$ python3 -q
>>> import numpy as np
>>> from numpy import linalg as LA
>>> np.set_printoptions(precision=2, suppress=True, linewidth=160, sign=" ")
>>> W0 = np.load("mat.npy")
>>> W0
array([[20,  4,  2],
       [ 4,  4, -2],
       [ 2, -2,  2]])
>>> # symmetric, so the eigenvalues are real
>>> U, sigma, VT = LA.svd(W0, full_matrices=False)
>>> (sigma > 1e-8).sum()
np.int64(2)
>>> round(np.sqrt((sigma ** 2).sum()), 2), round(float(LA.norm(W0)), 2)
(np.float64(21.63), 21.63)
>>> np.abs(VT[0])
array([ 0.97,  0.22,  0.08])
>>> np.round(U.T @ W0 @ VT.T, 2) + 0
array([[ 21.06,   0.  ,   0.  ],
       [  0.  ,   4.94,   0.  ],
       [  0.  ,   0.  ,   0.  ]])
>>> np.round(U.T @ U, 2) + 0
array([[ 1.,  0.,  0.],
       [ 0.,  1.,  0.],
       [ 0.,  0.,  1.]])
>>> np.allclose(U * sigma @ VT, W0)
True
>>> U, sigma, VT = LA.svd(W0)
>>> np.argmax(sigma[:-1] / (sigma[1:] + 1e-6)) + 1
np.int64(2)
>>> sigma.round(2) + 0
array([ 21.06,   4.94,   0.  ])
>>> Y = U[:, :2] @ np.diag(sigma[:2]) @ VT[:2]
>>> Y
array([[20.,  4.,  2.],
       [ 4.,  4., -2.],
       [ 2., -2.,  2.]])
>>> round(float(LA.norm(W0 - Y, 2)), 2), round(sigma[2], 2)
(0.0, np.float64(0.0))
>>> round(np.abs(W0 - Y).max(), 2)
np.float64(0.0)
>>> LA.matrix_rank(W0, rtol=0.05)
np.int64(2)
>>> round(LA.norm(W0 - Y) / LA.norm(W0), 2)
np.float64(0.0)
>>> np.round(LA.norm(W0, 2) / LA.norm(W0), 2)
np.float64(0.97)
>>> LA.matrix_rank(W0, rtol=0.1)
np.int64(2)
>>> np.unique(W0.round(6), axis=0).shape
(3, 3)
>>> LA.lstsq(W0[:-1].T, W0[-1])[2]
np.int32(2)
>>> np.allclose(W0[:-1].T @ LA.lstsq(W0[:-1].T, W0[-1])[0], W0[-1])
True
>>> W0 @ LA.pinv(W0) @ W0
array([[20.,  4.,  2.],
       [ 4.,  4., -2.],
       [ 2., -2.,  2.]])
>>> cent = 20 * np.array([[-1.1, -1.5, 1.0], [-0.4, 0.2, 1.3], [-1.6, -0.4, -1.2]])
>>> rng = np.random.default_rng(25)
>>> lab = rng.integers(0, 3, 10)
>>> arr = cent[lab] + rng.normal(size=(10, 3))
>>> arr
array([[ -7.07,   5.04,  25.46],
       [-19.77, -28.06,  19.77],
       [-32.16,  -7.04, -24.25],
       [-21.78, -28.78,  21.19],
       [-22.53, -30.46,  19.45],
       [-22.01, -29.93,  19.61],
       [ -7.23,   4.05,  26.01],
       [ -9.97,   2.62,  25.3 ],
       [-21.64, -30.87,  21.56],
       [-21.85, -29.74,  20.12]])
>>> vec = np.array([1, -1, -2])
>>> y = arr @ vec
>>> LA.solve(arr.T @ arr, arr.T @ y)
array([ 1., -1., -2.])
>>> LA.lstsq(arr, y)[0]
array([ 1., -1., -2.])
>>> np.round(LA.pinv(arr) @ arr, 2) + 0
array([[ 1.,  0.,  0.],
       [ 0.,  1.,  0.],
       [ 0.,  0.,  1.]])
>>> y = y + 0.05 * rng.normal(size=10)
>>> y
array([-63.02, -31.21,  23.37, -35.3 , -31.02, -31.29, -63.31, -63.2 , -33.86, -32.34])
>>> coef, *_ = LA.lstsq(arr, y)
>>> [round(float(LA.norm(LA.solve(arr.T @ arr + lam * np.eye(3), arr.T @ y))), 2) for lam in (0, 1, 10, 100)]
[2.45, 2.45, 2.43, 2.28]
>>> round(float(LA.norm(y - arr @ coef)), 2)
0.09
>>> coef.round()
array([ 1., -1., -2.])
